$ python -q
>>> import numpy as np
>>> np.set_printoptions(precision=2, suppress=True, linewidth=200)
>>> rnd = lambda a: np.round(a, 2) + 0
>>> A = np.loadtxt("x.csv", delimiter=",")
>>> rnd(A)
array([[ 0.26, -0.83,  0.2 , -0.18,  0.13,  0.08,  0.04,  0.04, -0.38],
       [ 0.17,  0.02, -0.07,  0.09, -0.07,  0.81,  0.45, -0.24,  0.17],
       [ 0.12,  0.05,  0.44, -0.12,  0.52, -0.3 ,  0.32, -0.41,  0.37],
       [ 0.38, -0.2 ,  0.06,  0.65, -0.3 , -0.3 ,  0.24,  0.25,  0.29],
       [-0.65, -0.37, -0.38,  0.25,  0.01, -0.18,  0.3 , -0.34, -0.01],
       [-0.43, -0.15,  0.41,  0.36,  0.31,  0.34, -0.35,  0.31,  0.26],
       [-0.36,  0.05,  0.55, -0.28, -0.53, -0.05,  0.41,  0.19, -0.07],
       [-0.05,  0.19, -0.18,  0.03,  0.49, -0.03,  0.51,  0.59, -0.28],
       [ 0.02,  0.27,  0.33,  0.5 ,  0.04,  0.01, -0.01, -0.34, -0.67]])
>>> # orthonormal columns
>>> rng = np.random.default_rng(46)
>>> lab = rng.permutation(9)
>>> lab
array([6, 4, 0, 1, 5, 8, 2, 7, 3])
>>> A2 = A[lab][:, lab]
>>> rnd(np.diag(A2))
array([ 0.41,  0.01,  0.26,  0.02,  0.34, -0.67,  0.44,  0.59,  0.65])
>>> def softmax(z):
...     e = np.exp(z - z.max(axis=-1, keepdims=True))
...     return e / e.sum(axis=-1, keepdims=True)
... 
>>> rnd(softmax(10 * A[3]))
array([0.06, 0.  , 0.  , 0.89, 0.  , 0.  , 0.01, 0.01, 0.02])
>>> rnd(softmax(A[3] + -2))
array([0.14, 0.08, 0.1 , 0.18, 0.07, 0.07, 0.12, 0.12, 0.13])
>>> S = A @ A.T / np.sqrt(9)
>>> rnd(softmax(S + np.triu(np.full(S.shape, -np.inf), 1)))
array([[1.  , 0.  , 0.  , 0.  , 0.  , 0.  , 0.  , 0.  , 0.  ],
       [0.42, 0.58, 0.  , 0.  , 0.  , 0.  , 0.  , 0.  , 0.  ],
       [0.29, 0.29, 0.41, 0.  , 0.  , 0.  , 0.  , 0.  , 0.  ],
       [0.23, 0.23, 0.23, 0.32, 0.  , 0.  , 0.  , 0.  , 0.  ],
       [0.19, 0.19, 0.19, 0.19, 0.26, 0.  , 0.  , 0.  , 0.  ],
       [0.16, 0.16, 0.16, 0.16, 0.16, 0.22, 0.  , 0.  , 0.  ],
       [0.14, 0.14, 0.14, 0.14, 0.14, 0.14, 0.19, 0.  , 0.  ],
       [0.12, 0.12, 0.12, 0.12, 0.12, 0.12, 0.12, 0.17, 0.  ],
       [0.11, 0.11, 0.11, 0.11, 0.11, 0.11, 0.11, 0.11, 0.15]])
>>> rnd(softmax(S)[3] @ A)
array([-0.04, -0.11,  0.15,  0.17,  0.05,  0.03,  0.21,  0.02, -0.02])
